In [1]: import numpy as np

In [2]: np.set_printoptions(suppress=True, linewidth=140)

In [3]: A = np.load("a.npy")

In [4]: A
Out[4]: 
array([[0, 1, 0, 0, 0, 0, 0, 0, 0, 1, 1, 0, 0],
       [1, 0, 1, 0, 0, 0, 0, 0, 0, 0, 0, 0, 0],
       [0, 1, 0, 0, 0, 0, 0, 0, 0, 0, 0, 0, 0],
       [0, 0, 0, 0, 0, 1, 0, 0, 0, 1, 0, 0, 0],
       [0, 0, 0, 0, 0, 0, 0, 0, 0, 0, 1, 0, 0],
       [0, 0, 0, 1, 0, 0, 0, 0, 1, 0, 0, 0, 0],
       [0, 0, 0, 0, 0, 0, 0, 1, 0, 0, 0, 0, 0],
       [0, 0, 0, 0, 0, 0, 1, 0, 1, 0, 0, 1, 0],
       [0, 0, 0, 0, 0, 1, 0, 1, 0, 0, 0, 0, 0],
       [1, 0, 0, 1, 0, 0, 0, 0, 0, 0, 0, 1, 0],
       [1, 0, 0, 0, 1, 0, 0, 0, 0, 0, 0, 0, 0],
       [0, 0, 0, 0, 0, 0, 0, 1, 0, 1, 0, 0, 0],
       [0, 0, 0, 0, 0, 0, 0, 0, 0, 0, 0, 0, 0]])

In [5]: # rows and columns are dependent

In [6]: round(np.trace(np.linalg.pinv(A) @ A), 2)
Out[6]: np.float64(10.0)

In [7]: vals, vecs = np.linalg.eigh(A)

In [8]: (vals > 1e-8).sum(), (vals < -1e-8).sum()
Out[8]: (np.int64(5), np.int64(5))

In [9]: np.round(np.linalg.svd(A, compute_uv=False), 2) + 0
Out[9]: array([2.27, 2.27, 1.82, 1.82, 1.23, 1.23, 1.  , 1.  , 1.  , 1.  , 0.  , 0.  , 0.  ])

In [10]: np.round(np.linalg.eigvalsh(A + 4 * np.eye(13)), 2)
Out[10]: array([1.73, 2.18, 2.77, 3.  , 3.  , 4.  , 4.  , 4.  , 5.  , 5.  , 5.23, 5.82, 6.27])

In [11]: np.unique(vals.round(6) + 0, return_counts=True)[1]
Out[11]: array([1, 1, 1, 2, 3, 2, 1, 1, 1])

In [12]: np.round(vals.sum(), 2), np.trace(A)
Out[12]: (np.float64(-0.0), np.int64(0))

In [13]: round(np.linalg.det(A), 2)
Out[13]: np.float64(0.0)

In [14]: np.round(np.sort(np.linalg.eigvals(A).real), 2) + 0
Out[14]: array([-2.27, -1.82, -1.23, -1.  , -1.  ,  0.  ,  0.  ,  0.  ,  1.  ,  1.  ,  1.23,  1.82,  2.27])

In [15]: np.flatnonzero(np.linalg.matrix_power((A != 0) + (A.T != 0) + np.eye(13), 13)[3])
Out[15]: array([ 0,  1,  2,  3,  4,  5,  6,  7,  8,  9, 10, 11])

In [16]: np.round(np.linalg.svd(A, compute_uv=False), 2) + 0
Out[16]: array([2.27, 2.27, 1.82, 1.82, 1.23, 1.23, 1.  , 1.  , 1.  , 1.  , 0.  , 0.  , 0.  ])

In [17]: np.round(A.mean(axis=0), 2)
Out[17]: array([0.23, 0.15, 0.08, 0.15, 0.08, 0.15, 0.08, 0.23, 0.15, 0.23, 0.15, 0.15, 0.  ])

In [18]: np.unravel_index(np.abs(A).argmax(), A.shape)
Out[18]: (np.int64(0), np.int64(1))

In [19]: A[13]
IndexError: index 13 is out of bounds for axis 0 with size 13


In [20]: round(np.linalg.norm(A), 2)
Out[20]: np.float64(4.9)

In [21]: A[:, 13]
IndexError: index 13 is out of bounds for axis 1 with size 13


In [22]: A.sum(axis=0)
Out[22]: array([3, 2, 1, 2, 1, 2, 1, 3, 2, 3, 2, 2, 0])

In [23]: np.abs(A).max()
Out[23]: np.int64(1)

In [24]: A.sum(axis=1)
Out[24]: array([3, 2, 1, 2, 1, 2, 1, 3, 2, 3, 2, 2, 0])

In [25]: np.linalg.determinant(A)
AttributeError: module 'numpy.linalg' has no attribute 'determinant'


In [26]: np.round(np.sort(np.abs(np.linalg.eigvals(A))), 2) + 0
Out[26]: array([0.  , 0.  , 0.  , 1.  , 1.  , 1.  , 1.  , 1.23, 1.23, 1.82, 1.82, 2.27, 2.27])

In [27]: assert A == A.T
ValueError: The truth value of an array with more than one element is ambiguous. Use a.any() or a.all()


In [28]: np.allclose(A @ A.T, A.T @ A)
Out[28]: True

In [29]: F = np.load("block3.npy")

In [30]: F
Out[30]: 
array([[-2, -1,  1, -3,  0, -3, -1],
       [-3, -2,  3,  2,  1, -1, -1],
       [-2,  3, -3, -2,  2, -2, -1],
       [ 1,  1, -1,  0,  3, -1,  0],
       [ 2,  3,  0, -3,  0, -3,  0],
       [ 1, -1, -2,  0,  1, -3,  1],
       [ 0,  0,  3,  0,  3, -1,  3]])

In [31]: x = np.array([1, 0, -3, -2, 3, 2, -1])

In [32]: F @ x
Out[32]: array([ -4, -14,  14,  11,   2,   3,  -5])

In [33]: F @ (2 * x)
Out[33]: array([ -8, -28,  28,  22,   4,   6, -10])

In [34]: np.sign((F @ x).round(6))
Out[34]: array([-1, -1,  1,  1,  1,  1, -1])

In [35]: np.linalg.norm(F @ x) <= np.linalg.norm(F, 2) * np.linalg.norm(x) + 1e-9
Out[35]: np.True_

In [36]: F * x
Out[36]: 
array([[-2,  0, -3,  6,  0, -6,  1],
       [-3,  0, -9, -4,  3, -2,  1],
       [-2,  0,  9,  4,  6, -4,  1],
       [ 1,  0,  3,  0,  9, -2,  0],
       [ 2,  0,  0,  6,  0, -6,  0],
       [ 1,  0,  6,  0,  3, -6, -1],
       [ 0,  0, -9,  0,  9, -2, -3]])

In [37]: (F * x).sum(axis=1)
Out[37]: array([ -4, -14,  14,  11,   2,   3,  -5])
